>>> import numpy as np
>>> import numpy.linalg as la
>>> np.set_printoptions(precision=1, suppress=True, linewidth=140)
>>> X = np.loadtxt("a.csv", delimiter=",")
>>> X
array([[ -5.1,   0. ,   4.4],
       [ 13.3,  -1.7, -13.3],
       [  8.7,  -1.2,  -8.3],
       [  9.7,  -1.4,  -9.3],
       [ -4.2,   0.4,   4.9],
       [ -6.9,   1.1,   7.4],
       [  3.8,  -0.2,  -3.5],
       [-12.7,   1.8,  12.7],
       [-12. ,   1.5,  11.8],
       [  0.8,  -0.1,  -1.1],
       [ -5.7,   1. ,   6. ],
       [-10.8,   1.5,  10.5],
       [ -5.7,   1.3,   5.4],
       [  2.8,  -0.8,  -2.5],
       [ -3.6,   0.3,   3.4],
       [-12.5,   1.6,  12.5],
       [  8.5,  -1.2,  -8.6],
       [  3.6,   0. ,  -3.6],
       [  7.7,  -1.3,  -8.1],
       [ -4. ,   0.4,   4.2],
       [  9.4,  -1. ,  -9.5],
       [ -3.3,   0. ,   3.4],
       [  0.7,   0. ,  -1.2],
       [  7.1,  -0.9,  -7.3],
       [  9. ,  -1.2,  -9.3],
       [ 12.7,  -1. , -12.7],
       [ -7.7,   1.7,   7.7]])
>>> rng = np.random.default_rng(8232)
>>> lab = rng.permutation(3)
>>> out = X[:, lab] * rng.choice([-1, 1], 3)
>>> print(out)
[[ -0.    4.4  -5.1]
 [  1.7 -13.3  13.3]
 [  1.2  -8.3   8.7]
 [  1.4  -9.3   9.7]
 [ -0.4   4.9  -4.2]
 [ -1.1   7.4  -6.9]
 [  0.2  -3.5   3.8]
 [ -1.8  12.7 -12.7]
 [ -1.5  11.8 -12. ]
 [  0.1  -1.1   0.8]
 [ -1.    6.   -5.7]
 [ -1.5  10.5 -10.8]
 [ -1.3   5.4  -5.7]
 [  0.8  -2.5   2.8]
 [ -0.3   3.4  -3.6]
 [ -1.6  12.5 -12.5]
 [  1.2  -8.6   8.5]
 [ -0.   -3.6   3.6]
 [  1.3  -8.1   7.7]
 [ -0.4   4.2  -4. ]
 [  1.   -9.5   9.4]
 [ -0.    3.4  -3.3]
 [ -0.   -1.2   0.7]
 [  0.9  -7.3   7.1]
 [  1.2  -9.3   9. ]
 [  1.  -12.7  12.7]
 [ -1.7   7.7  -7.7]]
>>> left, _, VT = la.svd(X.T @ out)
>>> np.round(la.lstsq(X, out)[0], 1) + 0
array([[ 0.,  0.,  1.],
       [-1.,  0.,  0.],
       [ 0.,  1.,  0.]])
>>> np.round(left @ VT, 1) + 0
array([[ 0.,  0.,  1.],
       [-1.,  0.,  0.],
       [ 0.,  1.,  0.]])
>>> P = out @ la.solve(out.T @ out, out.T)
>>> np.round(np.trace(P), 1)
np.float64(3.0)
>>> print(np.round(np.diag(P), 1) + 0)
[0.3 0.1 0.1 0.1 0.2 0.1 0.1 0.1 0.1 0.  0.1 0.1 0.2 0.1 0.  0.1 0.  0.1 0.1 0.  0.1 0.1 0.1 0.  0.1 0.2 0.2]
>>> arr = np.load("test7.npy")
>>> arr
array([[0., 0., 2.],
       [0., 0., 2.],
       [2., 2., 0.]])
>>> out = arr + rng.integers(-2, 3, (3, 2)) @ rng.integers(-2, 3, (2, 3))
>>> print(out)
[[-2.  0.  1.]
 [ 1. -1.  2.]
 [ 3.  1.  0.]]
>>> print(out - arr)
[[-2.  0. -1.]
 [ 1. -1.  0.]
 [ 1. -1.  0.]]
>>> la.matrix_rank(out - arr, tol=1e-8)
np.int64(2)
>>> out = np.array([[0, 3, 0], [-1, -3, 3], [-5, 1, 5]])
>>> np.einsum("ik,kj->ji", arr, out)
array([[-10., -10.,  -2.],
       [  2.,   2.,   0.],
       [ 10.,  10.,   6.]])
>>> la.matrix_rank(np.vstack([arr, out.T]))
np.int64(3)
>>> la.matrix_rank(arr @ out)
np.int64(2)
>>> np.einsum("ij->j", arr)
array([2., 2., 4.])
>>> left, s, VT = la.svd(arr)
>>> print(s)
[ 2.8  2.8 -0. ]
>>> out = left[:, :2] @ np.diag(s[:2]) @ VT[:2]
>>> out
array([[0., 0., 2.],
       [0., 0., 2.],
       [2., 2., 0.]])
>>> print(la.matrix_rank(out))
2
>>> np.round(la.norm(arr - out, 2), 1), s[2]
(np.float64(0.0), np.float64(-0.0))
>>> m1 = np.array([[2.5, -3.3, 2.2, 0.9],
...     [0.7, -0.1, -0.6, -0.7],
...     [-0.1, -0.7, 1.3, -1.5],
...     [-1.1, -1.2, -2.3, -0.7],
...     [2.7, 1.3, -0.4, 0.4]])
>>> out = m1 / np.sqrt((m1 ** 2).mean(axis=1, keepdims=True))
>>> m1 - m1.mean(axis=1, keepdims=True)
array([[ 1.9, -3.9,  1.6,  0.3],
       [ 0.9,  0.1, -0.4, -0.5],
       [ 0.1, -0.4,  1.6, -1.2],
       [ 0.2,  0.1, -1. ,  0.6],
       [ 1.7,  0.3, -1.4, -0.6]])
>>> la.matrix_rank(m1 - m1.mean(axis=1, keepdims=True))
np.int64(3)
>>> la.norm(out, axis=1)
array([2., 2., 2., 2., 2.])
>>> m1.reshape(5, 5)
Traceback (most recent call last):
  File "<python-input-37>", line 1, in <module>
    m1.reshape(5, 5)
    ~~~~~~~~~~^^^^^^
ValueError: cannot reshape array of size 20 into shape (5,5)
>>> m1.reshape(-1, 2)
array([[ 2.5, -3.3],
       [ 2.2,  0.9],
       [ 0.7, -0.1],
       [-0.6, -0.7],
       [-0.1, -0.7],
       [ 1.3, -1.5],
       [-1.1, -1.2],
       [-2.3, -0.7],
       [ 2.7,  1.3],
       [-0.4,  0.4]])
>>> T = m1.reshape(5, 2, -1)
>>> T.transpose(1, 0, 2)
array([[[ 2.5, -3.3],
        [ 0.7, -0.1],
        [-0.1, -0.7],
        [-1.1, -1.2],
        [ 2.7,  1.3]],

       [[ 2.2,  0.9],
        [-0.6, -0.7],
        [ 1.3, -1.5],
        [-2.3, -0.7],
        [-0.4,  0.4]]])
>>> T.sum(axis=1)
array([[ 4.7, -2.4],
       [ 0.1, -0.8],
       [ 1.2, -2.2],
       [-3.4, -1.9],
       [ 2.3,  1.7]])
>>> T[:, 0]
array([[ 2.5, -3.3],
       [ 0.7, -0.1],
       [-0.1, -0.7],
       [-1.1, -1.2],
       [ 2.7,  1.3]])
>>> print(m1 - m1[0])
[[ 0.   0.   0.   0. ]
 [-1.8  3.2 -2.8 -1.6]
 [-2.6  2.6 -0.9 -2.4]
 [-3.6  2.1 -4.5 -1.6]
 [ 0.2  4.6 -2.6 -0.5]]
>>> np.abs(m1).max()
np.float64(3.3)
>>> print(np.diff(m1, axis=0))
[[-1.8  3.2 -2.8 -1.6]
 [-0.8 -0.6  1.9 -0.8]
 [-1.  -0.5 -3.6  0.8]
 [ 3.8  2.5  1.9  1.1]]
>>> print(la.svd(m1, compute_uv=False))
[5.  3.5 2.5 1.7]
>>> np.count_nonzero(m1)
np.int64(20)
>>> m1[:, 4]
Traceback (most recent call last):
  File "<python-input-48>", line 1, in <module>
    m1[:, 4]
    ~~^^^^^^
IndexError: index 4 is out of bounds for axis 1 with size 4
>>> la.matrix_rank(m1)
np.int64(4)
>>> left, s = la.svd(m1)
Traceback (most recent call last):
  File "<python-input-50>", line 1, in <module>
    left, s = la.svd(m1)
    ^^^^^^^
ValueError: too many values to unpack (expected 2)
>>> left, s, VT = la.svd(m1, full_matrices=False)
>>> s
array([5. , 3.5, 2.5, 1.7])
>>> round(float(np.sqrt((s ** 2).sum())), 1), round(la.norm(m1), 1)
(6.8, np.float64(6.8))
>>> np.cumsum(s ** 2) / np.sum(s ** 2)
array([0.5, 0.8, 0.9, 1. ])
>>> np.round(left.T @ m1 @ VT.T, 1) + 0
array([[5. , 0. , 0. , 0. ],
       [0. , 3.5, 0. , 0. ],
       [0. , 0. , 2.5, 0. ],
       [0. , 0. , 0. , 1.7]])
>>> left.shape, s.shape, VT.shape
((5, 4), (4,), (4, 4))
>>> vec = np.array([-2, 3, 0, 0])
>>> a = np.maximum(m1 @ vec, 0)
>>> np.flatnonzero(a > 1e-9)
array([], dtype=int64)
>>> np.maximum(m1 @ vec, 0) - np.maximum(-m1 @ vec, 0)
array([-14.9,  -1.7,  -1.9,  -1.4,  -1.5])
>>> m1 * (a > 1e-9)[:, None]
array([[ 0., -0.,  0.,  0.],
       [ 0., -0., -0., -0.],
       [-0., -0.,  0., -0.],
       [-0., -0., -0., -0.],
       [ 0.,  0., -0.,  0.]])
>>> print(m1.T @ a)
[0. 0. 0. 0.]
>>> a
array([0., 0., 0., 0., 0.])
>>> J = np.load("sample7.npy")
>>> J
array([[1, 0, 1, 0],
       [0, 1, 0, 1],
       [1, 0, 1, 0],
       [0, 1, 0, 1]])
>>> rank = la.matrix_rank(J)
>>> rank
np.int64(2)
>>> null = la.svd(J)[2][rank:].T
>>> print(np.round(J @ null, 1) + 0)
[[0. 0.]
 [0. 0.]
 [0. 0.]
 [0. 0.]]
>>> print(null.shape)
(4, 2)
>>> print(la.matrix_rank(J.T @ J), la.matrix_rank(J @ J.T))
2 2
>>> np.allclose(J @ null, 0)
True
>>> la.matrix_rank(J, rtol=0.1)
np.int64(2)
>>> [round(float(x), 1) for x in la.svd(J, compute_uv=False)[:3]]
[2.0, 2.0, 0.0]
>>> data = np.load("run5.npy")
>>> print(data)
[[  1.2   0.1  -0.4   0.   -2. ]
 [ -1.4  -2.6   1.8  -0.8  20. ]
 [  0.7   0.6   0.9   0.9 -26. ]
 [ -1.5   0.1  -0.5   1.2 -16. ]]
>>> # column 4 is much longer than the rest
>>> print(round(la.norm(data, 2) / la.norm(data), 1))
1.0
>>> [round(float(x), 1) for x in la.svd(data, compute_uv=False)[:3]]
[36.6, 3.0, 2.0]
>>> la.cond(data) > 100
np.False_
>>> la.matrix_rank(data, rtol=0.1)
np.int64(1)
>>> left, s, VT = la.svd(data)
>>> np.argmax(s[:-1] / (s[1:] + 1e-6)) + 1
np.int64(1)
>>> s
array([36.6,  3. ,  2. ,  0.6])
>>> out = left[:, :1] @ np.diag(s[:1]) @ VT[:1]
>>> print(np.round(la.norm(data - out, 2), 1), np.round(s[1], 1))
3.0 3.0
>>> la.matrix_rank(data, rtol=0.05)
np.int64(3)
>>> la.matrix_rank(out)
np.int64(1)
>>> out.round(1) + 0
array([[  0. ,   0.1,   0. ,   0.1,  -2. ],
       [ -0.4,  -1. ,   0.3,  -0.9,  20.1],
       [  0.5,   1.4,  -0.4,   1.1, -25.9],
       [  0.3,   0.8,  -0.3,   0.7, -16. ]])
>>> round(np.abs(data - out).max(), 1)
np.float64(1.8)
>>> round(float(la.norm(data - out) / la.norm(data)), 1)
0.1
>>> r0 = np.array([-2, 2])
>>> np.cross(data[3, :3], data[2, :3])
array([ 0.4,  1. , -1. ])
>>> np.correlate(data[3], data[2], "full")
array([ 39. ,  -4. ,  11.7, -32.5, 415.6, -13.6, -14. ,  -8.8, -11.2])
>>> np.convolve(data[3], r0)
array([  3. ,  -3.2,   1.2,  -3.4,  34.4, -32. ])
>>> np.count_nonzero(data)
np.int64(19)
>>> la.matrix_rank(data)
np.int64(4)
>>> np.abs(data).max()
np.float64(26.0)
>>> round(la.norm(data), 1)
np.float64(36.8)
>>> data.sum(axis=1)
array([ -1.1,  17. , -22.9, -16.7])
>>> mat = np.array([[0.9, 0.2, 1.3, 1.5, -0.2],
...     [0.8, -0.5, -0.5, 1.0, 0.3],
...     [0.5, 0.1, -1.7, -2.0, -1.7],
...     [-1.3, -2.8, -0.9, -0.5, 1.0]])
>>> mat[:, 2] *= 5
>>> mat
array([[ 0.9,  0.2,  6.5,  1.5, -0.2],
       [ 0.8, -0.5, -2.5,  1. ,  0.3],
       [ 0.5,  0.1, -8.5, -2. , -1.7],
       [-1.3, -2.8, -4.5, -0.5,  1. ]])
>>> out = mat / la.norm(mat, axis=1, keepdims=True)
>>> gram = out @ out.T
>>> np.round(np.degrees(np.arccos(np.clip(gram[2, 1], -1, 1))), 1)
np.float64(41.7)
>>> print((np.abs(gram) > 0.9).astype(int))
[[1 0 1 0]
 [0 1 0 0]
 [1 0 1 0]
 [0 0 0 1]]
>>> gram[2]
array([-1. ,  0.7,  1. ,  0.7])
>>> print(la.norm(out, axis=1))
[1. 1. 1. 1.]
>>> T = np.stack([mat, -1 * mat, mat[::-1]])
>>> la.matrix_rank(T.reshape(3, -1))
np.int64(2)
>>> la.norm(T, axis=(1, 2))
array([12.8, 12.8, 12.8])
>>> np.round(la.norm(mat, 2), 1)
np.float64(12.2)
>>> round(la.norm(mat[2], 1), 1), np.round(la.norm(mat[2], np.inf), 1)
(np.float64(12.8), np.float64(8.5))
>>> print(la.norm(mat, axis=0))
[ 1.8  2.9 11.9  2.7  2. ]
>>> round(la.norm(mat) ** 2 / la.norm(mat, 2) ** 2, 1)
np.float64(1.1)
>>> la.norm(mat, axis=1).argmax()
np.int64(2)
>>> print(round(la.norm(mat, "nuc"), 1))
18.4
>>> round(float(la.norm(mat[2] - mat[0])), 1)
15.5
>>> q, _ = la.qr(np.array([[0.4, -0.8, -0.4, -0.7, 1.8],
...     [-0.7, 1.0, 1.5, 0.8, -1.0],
...     [0.0, -2.1, 0.5, -0.5, 0.2],
...     [2.0, 0.8, -0.2, 1.1, -0.1],
...     [-1.1, 1.6, 0.2, -1.2, 0.9]]))
>>> E = 3 * q
>>> E
array([[-0.5,  0.7,  0.5,  1.5, -2.4],
       [ 0.9, -0.9, -2.5, -0.2, -1.1],
       [-0. ,  2.1, -1.3,  1.3,  1.1],
       [-2.5, -1.2, -0.7,  0.8,  0.5],
       [ 1.4, -1.4,  0.5,  2.1,  0.7]])
>>> lab = rng.permutation(5)
>>> out = E[:, lab] * rng.choice([-1, 1], 5)
>>> out
array([[-2.4,  1.5, -0.7,  0.5, -0.5],
       [-1.1, -0.2,  0.9, -0.9,  2.5],
       [ 1.1,  1.3, -2.1,  0. ,  1.3],
       [ 0.5,  0.8,  1.2,  2.5,  0.7],
       [ 0.7,  2.1,  1.4, -1.4, -0.5]])
>>> left, _, VT = la.svd(E.T @ out)
>>> lab
array([4, 3, 1, 0, 2])
